$ ipython --no-banner

In [1]: import numpy as np

In [2]: np.set_printoptions(precision=2, suppress=True, linewidth=160, legacy="1.25")

In [3]: arr = np.load("run14.npy")

In [4]: arr
Out[4]: 
array([[-0.52,  0.18, -0.02, -0.83],
       [-0.16, -0.05, -0.02, -2.7 ],
       [ 0.2 ,  0.34, -0.06, -0.05],
       [-0.55,  0.02,  0.03,  0.23],
       [ 0.78, -0.06, -0.03, -6.86],
       [ 0.44,  0.14, -0.02, -3.18],
       [ 0.57,  0.14,  0.02, -5.93],
       [-1.04,  0.1 ,  0.  , -0.66],
       [-1.12,  0.11, -0.02,  1.44],
       [-0.14,  0.15,  0.04, -0.31],
       [-0.1 ,  0.  , -0.01, -0.12],
       [ 0.22, -0.11, -0.02, -0.34],
       [-0.79, -0.17,  0.  ,  2.61],
       [-0.11,  0.12, -0.04, -1.7 ],
       [ 0.23,  0.  ,  0.01,  0.05],
       [-0.05, -0.02,  0.  ,  1.58],
       [-0.05, -0.13, -0.02, -1.5 ],
       [ 0.02, -0.01, -0.03, -0.94],
       [-0.88, -0.15, -0.04, -1.68],
       [-0.67,  0.16,  0.04, -0.04],
       [ 0.7 ,  0.14,  0.  ,  3.35],
       [-0.6 , -0.16,  0.02, -3.18],
       [-0.47,  0.08,  0.02,  5.91],
       [-0.15, -0.06,  0.05, -3.94],
       [ 0.29,  0.23,  0.  ,  3.23],
       [ 0.07,  0.18,  0.  ,  2.92],
       [-0.48,  0.05,  0.03,  1.16],
       [-0.71,  0.12, -0.04, -2.55]])

In [5]: vec = np.array([1, 1, 0, 0])

In [6]: y = arr @ vec

In [7]: np.round(np.linalg.solve(arr.T @ arr, arr.T @ y), 2) + 0
Out[7]: array([1., 1., 0., 0.])

In [8]: np.round(np.linalg.lstsq(arr, y)[0], 2) + 0
Out[8]: array([1., 1., 0., 0.])

In [9]: rng = np.random.default_rng(963498)

In [10]: y = y + 0.05 * rng.normal(size=28)

In [11]: y
Out[11]: 
array([-0.24, -0.27,  0.47, -0.48,  0.72,  0.51,  0.68, -0.9 , -0.95, -0.06, -0.2 ,  0.11, -1.04,  0.01,  0.27, -0.12, -0.17,  0.09, -0.99, -0.51,  0.79,
       -0.78, -0.42, -0.24,  0.51,  0.28, -0.45, -0.57])

In [12]: coef, *_ = np.linalg.lstsq(arr, y)

In [13]: [round(float(np.linalg.norm(np.linalg.solve(arr.T @ arr + lam * np.eye(4), arr.T @ y))), 2) for lam in (0, 1, 10, 100)]
Out[13]: [1.41, 0.94, 0.44, 0.07]

In [14]: M2 = arr / np.linalg.norm(arr, axis=1, keepdims=True)

In [15]: gram = M2 @ M2.T

In [16]: (gram - 2 * np.eye(28)).round(6).argmax(axis=1)
Out[16]: array([10, 23, 14, 19,  6,  6,  4, 10, 26,  0,  0,  4, 26,  1,  2, 22,  1, 23, 10,  3, 24, 27, 15,  1, 25, 24, 12, 21])

In [17]: np.linalg.norm(M2, axis=1)
Out[17]: array([1., 1., 1., 1., 1., 1., 1., 1., 1., 1., 1., 1., 1., 1., 1., 1., 1., 1., 1., 1., 1., 1., 1., 1., 1., 1., 1., 1.])

In [18]: gram[18]
Out[18]: 
array([ 0.96,  0.91, -0.18,  0.08,  0.83,  0.81,  0.83,  0.85, -0.42,  0.87,  0.97,  0.49, -0.7 ,  0.9 , -0.64, -0.87,  0.9 ,  0.87,  1.  ,  0.48, -0.96,
        0.96, -0.84,  0.9 , -0.92, -0.9 , -0.64,  0.97])
